$ python -q
>>> import numpy as np
>>> import numpy.linalg as la
>>> np.set_printoptions(precision=1, suppress=True, linewidth=120, legacy="1.25")
>>> arr = np.loadtxt("a.csv", delimiter=",")
>>> print(arr)
[[3. 0. 0. 0. 2. 2. 2. 2. 0. 2. 2. 2. 0. 2.]
 [0. 3. 2. 2. 0. 0. 0. 0. 2. 0. 0. 0. 2. 0.]
 [0. 2. 3. 2. 0. 0. 0. 0. 2. 0. 0. 0. 2. 0.]
 [0. 2. 2. 3. 0. 0. 0. 0. 2. 0. 0. 0. 2. 0.]
 [2. 0. 0. 0. 3. 2. 2. 2. 0. 2. 2. 2. 0. 2.]
 [2. 0. 0. 0. 2. 3. 2. 2. 0. 2. 2. 2. 0. 2.]
 [2. 0. 0. 0. 2. 2. 3. 2. 0. 2. 2. 2. 0. 2.]
 [2. 0. 0. 0. 2. 2. 2. 3. 0. 2. 2. 2. 0. 2.]
 [0. 2. 2. 2. 0. 0. 0. 0. 3. 0. 0. 0. 2. 0.]
 [2. 0. 0. 0. 2. 2. 2. 2. 0. 3. 2. 2. 0. 2.]
 [2. 0. 0. 0. 2. 2. 2. 2. 0. 2. 3. 2. 0. 2.]
 [2. 0. 0. 0. 2. 2. 2. 2. 0. 2. 2. 3. 0. 2.]
 [0. 2. 2. 2. 0. 0. 0. 0. 2. 0. 0. 0. 3. 0.]
 [2. 0. 0. 0. 2. 2. 2. 2. 0. 2. 2. 2. 0. 3.]]
>>> # symmetric
>>> print(np.flatnonzero(la.matrix_power((arr != 0) + (arr.T != 0) + np.eye(14), 14)[0]))
[ 0  4  5  6  7  9 10 11 13]
>>> low = la.cholesky(arr)
>>> print(np.diag(low) ** 2)
[3.  3.  1.7 1.4 1.7 1.4 1.3 1.2 1.3 1.2 1.2 1.1 1.2 1.1]
>>> print(round(float(np.prod(np.diag(low)) ** 2), 1), round(la.det(arr), 1))
209.0 209.0
>>> print(la.eigvalsh(arr).min() > 0)
True
>>> M2 = la.inv(arr)
>>> print(np.round(la.cond(arr), 1))
19.0
>>> f, r1 = arr[2], arr[10]
>>> print(f @ f)
25.0
>>> print(f @ r1)
0.0
>>> pr = (f @ r1) / (f @ f) * f
>>> print(pr)
[0. 0. 0. 0. 0. 0. 0. 0. 0. 0. 0. 0. 0. 0.]
>>> print(la.matrix_rank(np.outer(f, r1)))
1
>>> print((r1 - pr) @ f)
0.0
>>> w, V = la.eigh(arr)
>>> print(np.abs(V[:, -1]))
[0.3 0.  0.  0.  0.3 0.3 0.3 0.3 0.  0.3 0.3 0.3 0.  0.3]
>>> print(w)
[ 1.  1.  1.  1.  1.  1.  1.  1.  1.  1.  1.  1. 11. 19.]
>>> print(la.eigvalsh(arr @ arr))
[  1.   1.   1.   1.   1.   1.   1.   1.   1.   1.   1.   1. 121. 361.]
>>> print(np.round(la.eigvalsh(arr + -1 * np.eye(14)), 1) + 0)
[ 0.  0.  0.  0.  0.  0.  0.  0.  0.  0.  0.  0. 10. 18.]
>>> print(np.unique(w.round(6) + 0, return_counts=True)[1])
[12  1  1]
>>> F = np.load("layer3.npy")
>>> print(F)
[[  0   0   0   0   0   0   0   0   0   0   0]
 [ -1   4   3  -5   7   2  -2  -9  -1  -6   1]
 [ -9  15 -11   2  17   1   0  -1  11  -4 -12]
 [ -6  13 -16   1   8  -3  -9   8  17  -4 -11]
 [  6   9   7   9   4  -8   4  -7   5 -20  -4]
 [  0   0   0   0   0   0   0   0   0   0   0]
 [-10   3 -17 -18  -6   8 -17  -8  10  14 -12]
 [  1   9  -6  -3   3  -6  -1  -8   2   5  -1]
 [  7   5  -2   2   7  -7  -1 -16  -8 -15  -1]
 [ -8  -1 -16  -9   8   7 -13  -1  18  -6 -16]
 [  0   1   2  -1  16  11   3 -14  -2  -7  -5]
 [  0   8  -6   5  -2 -11  -8   7   9 -10 -12]
 [ -2  -1  -2   7   0  -2  -1   8   8  -8  -7]
 [  1 -12 -10  -4   5  11   2 -13   3   8 -13]
 [  1   0 -15 -11  -1  -4  -4 -16   6  14  -8]
 [ -5   5  -8  -3   5   5  -7   8   7  -1  -3]
 [  8   1  -5   7   0  -9   1  -7  -7  -9  -2]
 [ -2  12  -5  -1  10  -6  -4  -9   9  -9  -7]
 [ -4  11 -11   3   0  -1  -2  -7  -6   2  -9]
 [ -3   3   1   2   7   0  -3  -1   7 -14  -6]
 [ 17   7   1  14  -3 -17   8 -13  -9 -15   0]
 [-12  11 -10  -3  -2   4 -15   8  14  -3 -12]
 [ 10  -6  -4   3   2   3   9 -19   1   2 -11]
 [ -9   3  -3 -18 -11  -2  -6 -20  -2  16  -4]
 [ -2  -1  -2   7   0  -2  -1   8   8  -8  -7]
 [ -4   2  -9   1  14  14  -2   3   6  -2  -9]
 [ -2  -1   6   5   2   2   3   1   8  -1 -13]
 [ -8   7  -1  -2  -2  -2  -9  14  16  -1 -10]
 [ -4  16  -6 -10  -4  -5  -8 -16   1  11  -3]
 [ -4   9  -5   6  -4 -15   4   5   6   4  -4]
 [ -4  19   1  -1 -12  -9  -1  -1   0   6   1]
 [ -7   7   0  -1   9  10  -5 -14   5  -9 -14]
 [  7   5  -2   2   7  -7  -1 -16  -8 -15  -1]
 [ -3  -7  -2  -7 -11  -5  -5  -2  13   9 -14]
 [ -6   5   8   3   0  -7  -5   5  16 -14 -13]
 [  7   5  -2   2   7  -7  -1 -16  -8 -15  -1]
 [ -6  11   3 -12   0   3  -9 -17  -2   0  -1]
 [  0   5  -9   8  12   1   3  -5   9  -4 -14]
 [ -2  -1  -2   7   0  -2  -1   8   8  -8  -7]
 [ -5  -2  -9 -15 -11   3 -10 -16   3  15  -9]
 [  6   0   1  12   2  -7   4  -6   1 -10 -15]
 [  6   7   9   9 -10 -15  13  -1  -6   1   6]
 [  0   1   2  -1  16  11   3 -14  -2  -7  -5]
 [  1  13   5   5  -5 -10  -2   8  14  -7  -8]
 [  2  -3 -16  -7   8   5   1 -21   5  13 -14]]
>>> # row 5 repeats row 0
>>> print(np.round(la.norm(arr, 2) / la.norm(arr), 1))
0.9
>>> print([round(float(x), 1) for x in la.svd(arr, compute_uv=False)[:3]])
[19.0, 11.0, 1.0]
>>> Xs = F - F.mean(axis=0)
>>> V = la.svd(Xs)[2][:10]
>>> M2 = Xs - Xs @ V.T @ V
>>> print(np.diag(V.T @ V))
[1.  1.  1.  0.6 1.  1.  0.7 0.9 1.  0.9 0.9]
>>> cent = F[[24, 28]].astype(float)
>>> for _ in range(7):
...     idx = la.norm(F[:, None] - cent, axis=-1).argmin(axis=1)
...     cent = np.array([F[idx == j].mean(axis=0) for j in range(2)])
... 
>>> print(idx)
[0 0 0 0 0 0 1 1 0 0 0 0 0 1 1 0 0 0 0 0 0 0 0 1 0 0 0 0 1 0 1 0 0 1 0 0 1 0 0 1 0 0 0 0 1]
>>> print(cent[1] - cent[0])
[ -2.9  -1.3  -4.8 -12.5  -7.5   1.9  -4.2 -10.   -0.7  16.6  -0.3]
>>> M2 = np.array([[3, 5, 1, 2, 4, 1, 0],
...     [0, 5, 3, 0, 5, 4, 5],
...     [4, 2, 2, 1, 0, 0, 2],
...     [0, 2, 2, 1, 2, 5, 3],
...     [5, 3, 0, 3, 4, 0, 3],
...     [2, 1, 5, 2, 1, 5, 0],
...     [1, 4, 5, 3, 4, 2, 0]])
>>> data = np.block([[np.zeros((7, 7)), M2], [M2.T, np.zeros((7, 7))]])
>>> print(data)
[[0. 0. 0. 0. 0. 0. 0. 3. 5. 1. 2. 4. 1. 0.]
 [0. 0. 0. 0. 0. 0. 0. 0. 5. 3. 0. 5. 4. 5.]
 [0. 0. 0. 0. 0. 0. 0. 4. 2. 2. 1. 0. 0. 2.]
 [0. 0. 0. 0. 0. 0. 0. 0. 2. 2. 1. 2. 5. 3.]
 [0. 0. 0. 0. 0. 0. 0. 5. 3. 0. 3. 4. 0. 3.]
 [0. 0. 0. 0. 0. 0. 0. 2. 1. 5. 2. 1. 5. 0.]
 [0. 0. 0. 0. 0. 0. 0. 1. 4. 5. 3. 4. 2. 0.]
 [3. 0. 4. 0. 5. 2. 1. 0. 0. 0. 0. 0. 0. 0.]
 [5. 5. 2. 2. 3. 1. 4. 0. 0. 0. 0. 0. 0. 0.]
 [1. 3. 2. 2. 0. 5. 5. 0. 0. 0. 0. 0. 0. 0.]
 [2. 0. 1. 1. 3. 2. 3. 0. 0. 0. 0. 0. 0. 0.]
 [4. 5. 0. 2. 4. 1. 4. 0. 0. 0. 0. 0. 0. 0.]
 [1. 4. 0. 5. 0. 5. 2. 0. 0. 0. 0. 0. 0. 0.]
 [0. 5. 2. 3. 3. 0. 0. 0. 0. 0. 0. 0. 0. 0.]]
>>> # equal to its transpose
>>> M2 = la.inv(data)
>>> print(np.round(la.cond(data), 1))
22.8
>>> print(round(la.det(data) * la.det(M2), 1))
1.0
>>> C2 = np.cov(F, rowvar=False)
>>> print(la.eigvalsh(C2)[::-1])
[187.9 148.4  98.7  51.   34.4  26.1  18.7   8.9   3.8   1.7   0.4]
>>> print(np.polyfit(F[:, 4], F[:, 9], 1))
[-0.6 -1.3]
>>> print(np.argsort(-F.std(axis=0).round(6), kind="stable"))
[ 7  9  3  4  5  8  2  1  6  0 10]
>>> print(np.round(np.corrcoef(F.T), 1) + 0)
[[ 1.  -0.2  0.3  0.6  0.1 -0.5  0.7 -0.4 -0.6 -0.4  0.4]
 [-0.2  1.   0.1  0.1  0.  -0.4 -0.2  0.2  0.  -0.2  0.3]
 [ 0.3  0.1  1.   0.4 -0.2 -0.3  0.5  0.1 -0.3 -0.5  0.4]
 [ 0.6  0.1  0.4  1.   0.2 -0.5  0.7  0.4 -0.1 -0.7  0.1]
 [ 0.1  0.  -0.2  0.2  1.   0.5  0.2 -0.1  0.  -0.5 -0.2]
 [-0.5 -0.4 -0.3 -0.5  0.5  1.  -0.3 -0.2  0.2  0.2 -0.4]
 [ 0.7 -0.2  0.5  0.7  0.2 -0.3  1.  -0.2 -0.5 -0.3  0.3]
 [-0.4  0.2  0.1  0.4 -0.1 -0.2 -0.2  1.   0.6 -0.2 -0.2]
 [-0.6  0.  -0.3 -0.1  0.   0.2 -0.5  0.6  1.   0.1 -0.7]
 [-0.4 -0.2 -0.5 -0.7 -0.5  0.2 -0.3 -0.2  0.1  1.  -0.1]
 [ 0.4  0.3  0.4  0.1 -0.2 -0.4  0.3 -0.2 -0.7 -0.1  1. ]]
>>> w, V = la.eigh(data)
>>> print((w > 1e-8).sum(), (w < -1e-8).sum())
7 7
>>> print(w)
[-17.5  -7.6  -6.   -4.5  -2.6  -1.9  -0.8   0.8   1.9   2.6   4.5   6.    7.6  17.5]
>>> print(la.svd(data, compute_uv=False))
[17.5 17.5  7.6  7.6  6.   6.   4.5  4.5  2.6  2.6  1.9  1.9  0.8  0.8]
>>> print(np.round(la.norm(data, 2), 1))
17.5
>>> print(round(la.norm(data, "nuc"), 1))
81.7
>>> print(np.round(la.norm(data[4], 1), 1), round(float(la.norm(data[4], np.inf)), 1))
18.0 5.0
>>> print(data[4] @ data[11])
0.0
>>> print(la.norm(data, axis=1))
[ 7.5 10.   5.4  6.9  8.2  7.7  8.4  7.4  9.2  8.2  5.3  8.8  8.4  6.9]
>>> print(round(float(la.norm(data) ** 2 / la.norm(data, 2) ** 2), 1))
2.8
>>> print(la.norm(data, axis=1).argmax())
1
>>> print(np.round(la.norm(data, 1), 1), round(la.norm(data, np.inf), 1))
22.0 22.0
>>> X = np.loadtxt("sample14.csv", delimiter=",")
>>> print(X)
[[ 2.7 -0.8 -2.5 -2.3  2.4  2.  -4.4  1.5 -0.6 -1.8]
 [-1.1 -0.4  0.8 -3.   3.3  5.5  0.7  5.4 -0.7  1.5]
 [ 2.3 -1.  -0.5  4.9 -0.2 -1.2 -3.7  2.8 -2.7 -6.7]
 [ 4.6 -3.1 -5.   1.9  2.   8.3 -6.   7.3 -1.3 -0.7]
 [ 4.5 -1.9 -0.8  2.4 -0.4  0.9  2.9  2.1 -1.4 -0.2]
 [ 2.7 -2.1  0.1 -1.7  3.   4.8 -1.8  3.6  1.8  1.9]
 [-0.6  0.2 -1.5 -1.  -0.4 -3.5  1.3 -7.1  0.1  1.7]
 [ 3.5 -4.8 -3.4  1.4 -2.2 -1.6 -2.2 -4.2  0.3  0.8]
 [ 3.1  0.7 -2.5  1.6 -0.2 -4.1 -0.5 -0.2 -2.2 -2.2]]
>>> print(X.ravel(order="F"))
[ 2.7 -1.1  2.3  4.6  4.5  2.7 -0.6  3.5  3.1 -0.8 -0.4 -1.  -3.1 -1.9 -2.1  0.2 -4.8  0.7 -2.5  0.8 -0.5 -5.  -0.8
  0.1 -1.5 -3.4 -2.5 -2.3 -3.   4.9  1.9  2.4 -1.7 -1.   1.4  1.6  2.4  3.3 -0.2  2.  -0.4  3.  -0.4 -2.2 -0.2  2.
  5.5 -1.2  8.3  0.9  4.8 -3.5 -1.6 -4.1 -4.4  0.7 -3.7 -6.   2.9 -1.8  1.3 -2.2 -0.5  1.5  5.4  2.8  7.3  2.1  3.6
 -7.1 -4.2 -0.2 -0.6 -0.7 -2.7 -1.3 -1.4  1.8  0.1  0.3 -2.2 -1.8  1.5 -6.7 -0.7 -0.2  1.9  1.7  0.8 -2.2]
>>> T = X.reshape(9, 2, -1)
>>> print(T.shape)
(9, 2, 5)
>>> print(np.swapaxes(T, 1, 2)[8])
[[ 3.1 -4.1]
 [ 0.7 -0.5]
 [-2.5 -0.2]
 [ 1.6 -2.2]
 [-0.2 -2.2]]
>>> vec = np.array([-3, -2, 1, 3, 3, -2, -3, 0, -1, -3])
>>> print(np.einsum("ij,j->i", X, vec))
[  6.5 -11.1  45.    3.9 -13.  -11.6  -6.4   0.4   9.5]
>>> print(X @ np.eye(10)[3])
[-2.3 -3.   4.9  1.9  2.4 -1.7 -1.   1.4  1.6]
>>> print(X @ (2 * vec))
[ 13.  -22.2  90.    7.8 -26.  -23.2 -12.8   0.8  19. ]
>>> print((X * vec).sum(axis=1))
[  6.5 -11.1  45.    3.9 -13.  -11.6  -6.4   0.4   9.5]
>>> vec @ X
Traceback (most recent call last):
  File "<python-input-74>", line 1, in <module>
    vec @ X
    ~~~~^~~
ValueError: matmul: Input operand 1 has a mismatch in its core dimension 0, with gufunc signature (n?,k),(k,m?)->(n?,m?) (size 9 is different from 10)
>>> K = np.load("run10.npy")
>>> print(K.round(1) + 0)
[[0.  0.  0.1 0.1 0.  0.  0.1]
 [0.  0.  0.1 0.1 0.  0.  0.1]
 [0.1 0.1 0.2 0.2 0.1 0.1 0.3]
 [0.1 0.1 0.2 0.2 0.1 0.1 0.3]
 [0.  0.  0.1 0.1 0.  0.  0.1]
 [0.  0.  0.1 0.1 0.  0.  0.1]
 [0.1 0.1 0.3 0.3 0.1 0.1 0.5]]
>>> print(np.round(la.norm(K, 2) / la.norm(K), 1))
1.0
>>> print(la.matrix_rank(K, rtol=0.1))
1
>>> print(np.argsort(-la.norm(K, axis=0).round(6), kind="stable")[:3])
[6 2 3]
>>> print([round(float(x), 1) for x in la.svd(K, compute_uv=False)[:3]])
[1.0, 0.0, 0.0]
>>> rng = np.random.default_rng(496317)
>>> idx = rng.permutation(7)
>>> print(idx)
[5 0 3 6 4 2 1]
>>> M2 = K[idx][:, idx]
>>> print(round(la.det(M2), 1), np.round(la.det(K[idx]), 1))
0.0 -0.0
>>> print(np.round(np.sort(np.abs(la.eigvals(M2))), 1) + 0)
[0. 0. 0. 0. 0. 0. 1.]
>>> print(np.round(la.matrix_power(K, 2), 1) + 0)
[[0.  0.  0.1 0.1 0.  0.  0.1]
 [0.  0.  0.1 0.1 0.  0.  0.1]
 [0.1 0.1 0.2 0.2 0.1 0.1 0.3]
 [0.1 0.1 0.2 0.2 0.1 0.1 0.3]
 [0.  0.  0.1 0.1 0.  0.  0.1]
 [0.  0.  0.1 0.1 0.  0.  0.1]
 [0.1 0.1 0.3 0.3 0.1 0.1 0.5]]
>>> print(np.trace(K))
1.0
>>> la.determinant(K)
Traceback (most recent call last):
  File "<python-input-89>", line 1, in <module>
    la.determinant(K)
    ^^^^^^^^^^^^^^
AttributeError: module 'numpy.linalg' has no attribute 'determinant'
>>> print(np.round(K @ K, 1) + 0)
[[0.  0.  0.1 0.1 0.  0.  0.1]
 [0.  0.  0.1 0.1 0.  0.  0.1]
 [0.1 0.1 0.2 0.2 0.1 0.1 0.3]
 [0.1 0.1 0.2 0.2 0.1 0.1 0.3]
 [0.  0.  0.1 0.1 0.  0.  0.1]
 [0.  0.  0.1 0.1 0.  0.  0.1]
 [0.1 0.1 0.3 0.3 0.1 0.1 0.5]]
>>> print(round(la.det(K), 1))
-0.0
>>> print(np.round(np.abs(la.eigvals(K)).max(), 1))
1.0
>>> E = np.array([[11.8, -1.0, 1.1, 6.4],
...     [0.8, 6.4, -9.1, 5.2],
...     [-1.5, 8.5, 1.6, 0.8],
...     [-4.3, 2.7, 6.4, -3.1],
...     [-6.5, -2.5, -0.4, -4.6],
...     [1.4, -0.6, 6.5, -6.4],
...     [6.1, 1.1, 2.7, -6.5],
...     [1.0, -12.4, 0.2, 2.4],
...     [-0.3, 6.6, -1.8, 1.0],
...     [3.2, 2.1, -4.1, 4.8],
...     [4.6, 2.0, -4.7, -1.8],
...     [0.9, 3.3, -6.7, 1.1]])
>>> vec = np.array([3, 3, 1, 1])
>>> target = E @ vec
>>> c, lr = np.zeros(4), 1 / la.norm(E, 2) ** 2
>>> for i in range(12):
...     c -= lr * E.T @ (E @ c - target)
...     if i % 2 == 0: print(i, round(la.norm(E @ c - target), 1))
... 
0 29.3
2 9.5
4 4.2
6 2.4
8 1.5
10 1.0
>>> print(round(float(la.cond(E)), 1))
2.3
